$ python3 -q
>>> import numpy as np
>>> import numpy.linalg as la
>>> np.set_printoptions(suppress=True, linewidth=140)
>>> out = np.array([[-1, 1], [-3, 3], [1, 0]])
>>> m1 = np.kron(np.eye(3, dtype=int), out)
>>> m1
array([[-1,  1,  0,  0,  0,  0],
       [-3,  3,  0,  0,  0,  0],
       [ 1,  0,  0,  0,  0,  0],
       [ 0,  0, -1,  1,  0,  0],
       [ 0,  0, -3,  3,  0,  0],
       [ 0,  0,  1,  0,  0,  0],
       [ 0,  0,  0,  0, -1,  1],
       [ 0,  0,  0,  0, -3,  3],
       [ 0,  0,  0,  0,  1,  0]])
>>> hat = m1 @ la.solve(m1.T @ m1, m1.T)
>>> np.round(np.diag(hat), 2)
array([0.1, 0.9, 1. , 0.1, 0.9, 1. , 0.1, 0.9, 1. ])
>>> la.matrix_rank(np.eye(9) - hat)
np.int64(3)
>>> np.round(hat @ m1[:, 5], 2) + 0
array([0., 0., 0., 0., 0., 0., 1., 3., 0.])
>>> round(float(np.trace(hat)), 2)
6.0
>>> x0 = np.array([-3, -3, -2, 1, -1, -1])
>>> y = m1 @ x0
>>> b, lr = np.zeros(6), 1 / la.norm(m1, 2) ** 2
>>> for i in range(6):
...     b -= lr * m1.T @ (m1 @ b - y)
...     if i % 1 == 0: print(i, round(la.norm(m1 @ b - y), 2))
... 
0 3.08
1 3.01
2 2.94
3 2.87
4 2.8
5 2.73
>>> round(la.cond(m1), 2)
np.float64(6.49)
>>> out = np.c_[m1[:, :2] @ np.array([[-3, 1], [3, -1]]), np.array([0, 2, 2, 3, 1, -2, 1, 3, 0])]
>>> out
array([[ 6, -2,  0],
       [18, -6,  2],
       [-3,  1,  2],
       [ 0,  0,  3],
       [ 0,  0,  1],
       [ 0,  0, -2],
       [ 0,  0,  1],
       [ 0,  0,  3],
       [ 0,  0,  0]])
>>> np.round(la.norm(out - m1 @ la.lstsq(m1, out)[0], axis=0), 2) + 0
array([0.  , 0.  , 2.61])
>>> np.round(la.norm(la.qr(m1)[0].T @ out, axis=0) ** 2 / ((out ** 2).sum(axis=0) + 1e-12), 2)
array([1.  , 1.  , 0.79])
>>> np.round(la.lstsq(m1, out[:, 0])[0], 2) + 0
array([-3.,  3.,  0.,  0.,  0.,  0.])
>>> x0 = np.array([3, 0, 2, 1, 0, 1])
>>> m1 * x0
array([[-3,  0,  0,  0,  0,  0],
       [-9,  0,  0,  0,  0,  0],
       [ 3,  0,  0,  0,  0,  0],
       [ 0,  0, -2,  1,  0,  0],
       [ 0,  0, -6,  3,  0,  0],
       [ 0,  0,  2,  0,  0,  0],
       [ 0,  0,  0,  0,  0,  1],
       [ 0,  0,  0,  0,  0,  3],
       [ 0,  0,  0,  0,  0,  0]])
>>> m1 @ x0
array([-3, -9,  3, -1, -3,  2,  1,  3,  0])
>>> m1 @ np.eye(6)[1]
array([1., 3., 0., 0., 0., 0., 0., 0., 0.])
>>> np.einsum("ij,j->i", m1, x0)
array([-3, -9,  3, -1, -3,  2,  1,  3,  0])
>>> m1 @ np.ones(6)
array([0., 0., 1., 0., 0., 1., 0., 0., 1.])
>>> out = m1 / np.sqrt((m1 ** 2).mean(axis=1, keepdims=True))
>>> la.matrix_rank(m1 - m1.mean(axis=1, keepdims=True))
np.int64(5)
>>> np.round(la.norm(out, axis=1), 2)
array([2.45, 2.45, 2.45, 2.45, 2.45, 2.45, 2.45, 2.45, 2.45])
